$ python -q
>>> import numpy as np
>>> import numpy.linalg as la
>>> np.set_printoptions(precision=3, suppress=True, linewidth=120)
>>> def rnd(a):
...     return np.round(a, 3) + 0
... 
>>> X = np.load("dump.npy")
>>> X
array([[   1,   -3,    9,  -27],
       [   1,   -2,    4,   -8],
       [   1,   -1,    1,   -1],
       [   1,    0,    0,    0],
       [   1,    1,    1,    1],
       [   1,    2,    4,    8],
       [   1,    3,    9,   27],
       [   1,    4,   16,   64],
       [   1,    5,   25,  125],
       [   1,    6,   36,  216],
       [   1,    7,   49,  343],
       [   1,    8,   64,  512],
       [   1,    9,   81,  729],
       [   1,   10,  100, 1000],
       [   1,   11,  121, 1331]])
>>> Y = np.array([[3, 0], [0, 3], [3, 2], [1, 0]])
>>> np.einsum("ik,kj->ij", X, Y)
array([[   3,    9],
       [   7,    2],
       [   5,   -1],
       [   3,    0],
       [   7,    5],
       [  23,   14],
       [  57,   27],
       [ 115,   44],
       [ 203,   65],
       [ 327,   90],
       [ 493,  119],
       [ 707,  152],
       [ 975,  189],
       [1303,  230],
       [1697,  275]])
>>> Y = X[0, 0] * X[1:] - np.outer(X[1:, 0], X[0])
>>> Y
array([[   0,    1,   -5,   19],
       [   0,    2,   -8,   26],
       [   0,    3,   -9,   27],
       [   0,    4,   -8,   28],
       [   0,    5,   -5,   35],
       [   0,    6,    0,   54],
       [   0,    7,    7,   91],
       [   0,    8,   16,  152],
       [   0,    9,   27,  243],
       [   0,   10,   40,  370],
       [   0,   11,   55,  539],
       [   0,   12,   72,  756],
       [   0,   13,   91, 1027],
       [   0,   14,  112, 1358]])
>>> la.matrix_rank(Y), la.matrix_rank(X)
(np.int64(3), np.int64(4))
>>> q, evecs = la.qr(X[:, :3])[0], la.qr(X[:, 3:])[0]
>>> sig = la.svd(q.T @ evecs, compute_uv=False)
>>> (sig > 0.9).sum()
np.int64(1)
>>> Uu, sig, VT = la.svd(X)
>>> np.argmax(sig[:-1] / (sig[1:] + 1e-6)) + 1
np.int64(1)
>>> Y = Uu[:, :1] @ np.diag(sig[:1]) @ VT[:1]
>>> rnd(np.abs(X - Y).max())
np.float64(14.309)
>>> proj = X @ la.solve(X.T @ X, X.T)
>>> rnd(proj @ X[:, 3])
array([ -27.,   -8.,   -1.,    0.,    1.,    8.,   27.,   64.,  125.,  216.,  343.,  512.,  729., 1000., 1331.])
>>> print(la.matrix_rank(np.eye(15) - proj))
11
>>> rnd(np.trace(proj))
np.float64(4.0)
>>> print(np.allclose(proj @ proj, proj))
True
>>> mat = np.load("x.npy")
>>> print(mat)
[[-1  0  1  2  3  4  5]
 [ 6  7  8  9 10 11 12]
 [13 14 15 16 17 18 19]
 [20 21 22 23 24 25 26]
 [27 28 29 30 31 32 33]
 [34 35 36 37 38 39 40]
 [41 42 43 44 45 46 47]
 [48 49 50 51 52 53 54]]
>>> gram = mat.T @ mat
>>> la.matrix_rank(gram)
np.int64(2)
>>> gram
array([[6476, 6664, 6852, 7040, 7228, 7416, 7604],
       [6664, 6860, 7056, 7252, 7448, 7644, 7840],
       [6852, 7056, 7260, 7464, 7668, 7872, 8076],
       [7040, 7252, 7464, 7676, 7888, 8100, 8312],
       [7228, 7448, 7668, 7888, 8108, 8328, 8548],
       [7416, 7644, 7872, 8100, 8328, 8556, 8784],
       [7604, 7840, 8076, 8312, 8548, 8784, 9020]])
>>> print(rnd(la.eigvalsh(gram)[::-1]))
[53896.127    59.873     0.        0.        0.        0.        0.   ]
>>> (gram + gram.T) / 2
array([[6476., 6664., 6852., 7040., 7228., 7416., 7604.],
       [6664., 6860., 7056., 7252., 7448., 7644., 7840.],
       [6852., 7056., 7260., 7464., 7668., 7872., 8076.],
       [7040., 7252., 7464., 7676., 7888., 8100., 8312.],
       [7228., 7448., 7668., 7888., 8108., 8328., 8548.],
       [7416., 7644., 7872., 8100., 8328., 8556., 8784.],
       [7604., 7840., 8076., 8312., 8548., 8784., 9020.]])
>>> print(rnd(np.abs(la.eigvals(gram)).max()))
53896.127
>>> np.allclose(gram, gram.T)
True
>>> rnd(np.sort(np.abs(la.eigvals(gram))))
array([    0.   ,     0.   ,     0.   ,     0.   ,     0.   ,    59.873, 53896.127])
